% python3 -q
>>> import numpy as np
>>> np.set_printoptions(precision=2, suppress=True, linewidth=100, floatmode="fixed")
>>> m1 = np.loadtxt("test4.csv", delimiter=",")
>>> m1
array([[1.00, 0.70, 0.49, 0.34, 0.24, 0.17, 0.12, 0.08, 0.06, 0.04, 0.03],
       [0.70, 1.00, 0.70, 0.49, 0.34, 0.24, 0.17, 0.12, 0.08, 0.06, 0.04],
       [0.49, 0.70, 1.00, 0.70, 0.49, 0.34, 0.24, 0.17, 0.12, 0.08, 0.06],
       [0.34, 0.49, 0.70, 1.00, 0.70, 0.49, 0.34, 0.24, 0.17, 0.12, 0.08],
       [0.24, 0.34, 0.49, 0.70, 1.00, 0.70, 0.49, 0.34, 0.24, 0.17, 0.12],
       [0.17, 0.24, 0.34, 0.49, 0.70, 1.00, 0.70, 0.49, 0.34, 0.24, 0.17],
       [0.12, 0.17, 0.24, 0.34, 0.49, 0.70, 1.00, 0.70, 0.49, 0.34, 0.24],
       [0.08, 0.12, 0.17, 0.24, 0.34, 0.49, 0.70, 1.00, 0.70, 0.49, 0.34],
       [0.06, 0.08, 0.12, 0.17, 0.24, 0.34, 0.49, 0.70, 1.00, 0.70, 0.49],
       [0.04, 0.06, 0.08, 0.12, 0.17, 0.24, 0.34, 0.49, 0.70, 1.00, 0.70],
       [0.03, 0.04, 0.06, 0.08, 0.12, 0.17, 0.24, 0.34, 0.49, 0.70, 1.00]])
>>> ev, evecs = np.linalg.eigh(m1)
>>> x0 = np.array([-1, 2, 0, 2, -1, -2, 1, 1, 1, 1, 1])
>>> evecs * np.maximum(ev, 0) @ evecs.T
array([[1.00, 0.70, 0.49, 0.34, 0.24, 0.17, 0.12, 0.08, 0.06, 0.04, 0.03],
       [0.70, 1.00, 0.70, 0.49, 0.34, 0.24, 0.17, 0.12, 0.08, 0.06, 0.04],
       [0.49, 0.70, 1.00, 0.70, 0.49, 0.34, 0.24, 0.17, 0.12, 0.08, 0.06],
       [0.34, 0.49, 0.70, 1.00, 0.70, 0.49, 0.34, 0.24, 0.17, 0.12, 0.08],
       [0.24, 0.34, 0.49, 0.70, 1.00, 0.70, 0.49, 0.34, 0.24, 0.17, 0.12],
       [0.17, 0.24, 0.34, 0.49, 0.70, 1.00, 0.70, 0.49, 0.34, 0.24, 0.17],
       [0.12, 0.17, 0.24, 0.34, 0.49, 0.70, 1.00, 0.70, 0.49, 0.34, 0.24],
       [0.08, 0.12, 0.17, 0.24, 0.34, 0.49, 0.70, 1.00, 0.70, 0.49, 0.34],
       [0.06, 0.08, 0.12, 0.17, 0.24, 0.34, 0.49, 0.70, 1.00, 0.70, 0.49],
       [0.04, 0.06, 0.08, 0.12, 0.17, 0.24, 0.34, 0.49, 0.70, 1.00, 0.70],
       [0.03, 0.04, 0.06, 0.08, 0.12, 0.17, 0.24, 0.34, 0.49, 0.70, 1.00]])
>>> x0 @ m1 @ x0
np.float64(17.64)
>>> (np.sign(evecs[:, -1].round(6)) == np.sign(evecs[0, -1].round(6))).astype(int)
array([1, 1, 1, 1, 1, 1, 1, 1, 1, 1, 1])
>>> np.linalg.eigvalsh(m1[1:, 1:])
array([0.18, 0.19, 0.22, 0.25, 0.33, 0.46, 0.70, 1.18, 2.24, 4.25])
>>> x0 = np.ones(11)
>>> for _ in range(5):
...     x0 = m1 @ x0
...     x0 /= np.linalg.norm(x0)
...     print(round(x0 @ m1 @ x0, 2))
... 
4.38
4.38
4.39
4.39
4.39
>>> np.round(np.linalg.eigvalsh(m1)[-1], 2)
np.float64(4.39)
>>> data = np.load("m.npy")
>>> data
array([[0, 0, 0, 1],
       [1, 0, 0, 0],
       [0, 1, 0, 0],
       [0, 0, 1, 0]])
>>> x0 = np.array([-2, -1, 0, -5])
>>> [p for p in range(1, 25) if np.allclose(np.linalg.matrix_power(data, p), np.eye(4))]
[4, 8, 12, 16, 20, 24]
>>> np.round(np.linalg.det(data), 2)
np.float64(-1.0)
>>> data.T @ (data @ x0)
array([-2, -1,  0, -5])
>>> np.abs(np.linalg.eigvals(data))
array([1.00, 1.00, 1.00, 1.00])
>>> 4 - np.linalg.matrix_rank(data - np.eye(4), tol=1e-8)
np.int64(1)
>>> P = np.triu(np.array([[1, 5, 6, 4], [5, -9, -3, 9], [7, 1, 5, -6], [-4, 9, 4, 3]]), 1) + np.eye(4)
>>> A2 = P @ data @ np.linalg.inv(P)
>>> P @ data - data @ P
array([[ 5.00,  6.00,  4.00,  0.00],
       [ 0.00, -8.00,  3.00, -4.00],
       [ 0.00,  0.00, -3.00, -9.00],
       [ 0.00,  0.00,  0.00,  6.00]])
>>> A2
array([[   5.00,  -19.00,  -83.00, -346.00],
       [   1.00,   -8.00,  -21.00,  -58.00],
       [   0.00,    1.00,   -3.00,  -27.00],
       [   0.00,    0.00,    1.00,    6.00]])
>>> np.linalg.matrix_rank(A2)
np.int64(4)
>>> data @ data.T
array([[1, 0, 0, 0],
       [0, 1, 0, 0],
       [0, 0, 1, 0],
       [0, 0, 0, 1]])
>>> np.linalg.norm(data, axis=0)
array([1.00, 1.00, 1.00, 1.00])
>>> np.linalg.svd(data, compute_uv=False)
array([1.00, 1.00, 1.00, 1.00])
